>>> import numpy as np
>>> np.set_printoptions(precision=2, suppress=True, linewidth=160)
>>> X = np.loadtxt("mat.csv", delimiter=",")
>>> X
array([[ 1.33,  0.79, -0.15, -0.31, -0.25, -1.48, -1.12, -0.88,  2.73,  1.05,  1.88],
       [ 0.3 , -1.71, -0.09,  1.09,  1.2 , -1.3 , -0.79,  2.62, -1.39,  1.44,  0.66],
       [-1.3 ,  1.03,  0.86, -0.22, -1.61, -1.6 , -0.48,  0.44, -1.76, -0.1 ,  1.39],
       [ 0.99, -2.06,  0.25, -1.1 , -1.02, -0.78,  1.67, -1.33, -0.97,  0.88, -0.05],
       [ 0.52,  2.4 , -2.37,  0.39, -0.81,  0.07, -0.06,  1.61, -1.05,  1.61, -0.48]])
>>> x0 = np.array([5, -2, 0, 5, -5, 0, 1, 0, 0, 1, -5])
>>> h = np.maximum(X @ x0, 0)
>>> X.T @ h
array([ 15.89,  -7.99, -15.67,  -7.71, -15.92, -10.62,  17.34,   1.84, -21.69,  25.11,  -3.17])
>>> np.maximum(X @ x0, 0) - np.maximum(-X @ x0, 0)
array([-4.67,  1.74, -9.09, 11.47,  7.76])
>>> left, s, vt = np.linalg.svd(X, full_matrices=False)
>>> np.allclose(left * s @ vt, X)
True
>>> np.abs(left[:, 0]).round(6).argmax()
np.int64(4)
>>> np.round(vt @ vt.T, 2) + 0
array([[1., 0., 0., 0., 0.],
       [0., 1., 0., 0., 0.],
       [0., 0., 1., 0., 0.],
       [0., 0., 0., 1., 0.],
       [0., 0., 0., 0., 1.]])
>>> np.cumsum(s ** 2) / np.sum(s ** 2)
array([0.29, 0.53, 0.72, 0.87, 1.  ])
>>> s
array([5.  , 4.5 , 4.05, 3.64, 3.28])
>>> s / s[0]
array([1.  , 0.9 , 0.81, 0.73, 0.66])
>>> np.round(np.abs(vt[0]), 2) + 0
array([0.09, 0.23, 0.28, 0.24, 0.  , 0.13, 0.16, 0.66, 0.5 , 0.29, 0.01])
>>> A = np.load("x.npy")
>>> A
array([[-7,  6,  3,  7,  5],
       [ 0, -2, -8, -7,  8],
       [ 0,  0, -3,  5,  8],
       [ 0,  0,  0, -7,  0],
       [ 0,  0,  0,  0,  8]])
>>> rng = np.random.default_rng(993)
>>> lab = rng.permutation(5)
>>> lab
array([2, 1, 4, 3, 0])
>>> out = A[lab][:, lab]
>>> np.diag(out)
array([-3, -2,  8, -7, -7])
>>> np.sort(np.abs(np.linalg.eigvals(out)))
array([2., 3., 7., 7., 8.])
>>> np.round(np.linalg.det(out), 2), round(float(np.linalg.det(A[lab])), 2)
(np.float64(2352.0), 2352.0)
>>> np.allclose(out, A)
False
>>> W1 = np.array([[3, -1, -3, 1, 1],
...     [0, 0, 1, 1, 3],
...     [2, -3, 1, 2, 2],
...     [-2, 3, -1, -3, 3],
...     [-1, 1, 3, 0, -3],
...     [-1, 1, 3, 2, 1],
...     [0, 0, -2, -1, -1],
...     [-1, -2, -3, 3, 2],
...     [3, 2, -3, -3, 2],
...     [0, 2, -3, -2, -1],
...     [3, 0, 1, -2, 2]])
>>> b = np.array([3, 0, 3, 0, 3])
>>> hid = np.maximum(X @ W1 + b, 0)
>>> (hid > 0).mean(axis=0)
array([0.6, 0.4, 0.2, 0.6, 0.6])
>>> hid
array([[23.75,  5.78,  0.  ,  0.  , 12.29],
       [ 0.  ,  0.  ,  0.  ,  1.19,  0.  ],
       [ 2.92,  0.  ,  5.95,  3.38,  9.81],
       [ 8.74,  0.  ,  0.  ,  0.  ,  0.  ],
       [ 0.  ,  4.89,  0.  ,  2.95,  8.26]])
>>> (hid > 0).astype(int)
array([[1, 1, 0, 0, 1],
       [0, 0, 0, 1, 0],
       [1, 0, 1, 1, 1],
       [1, 0, 0, 0, 0],
       [0, 1, 0, 1, 1]])
>>> C = np.array([[2, 2, 2], [0, 0, 1], [1, 0, 2], [1, 2, 1], [2, 2, 2]])
>>> hid @ C
array([[72.1 , 72.1 , 77.88],
       [ 1.19,  2.38,  1.19],
       [34.79, 32.21, 40.74],
       [17.49, 17.49, 17.49],
       [19.47, 22.43, 24.37]])
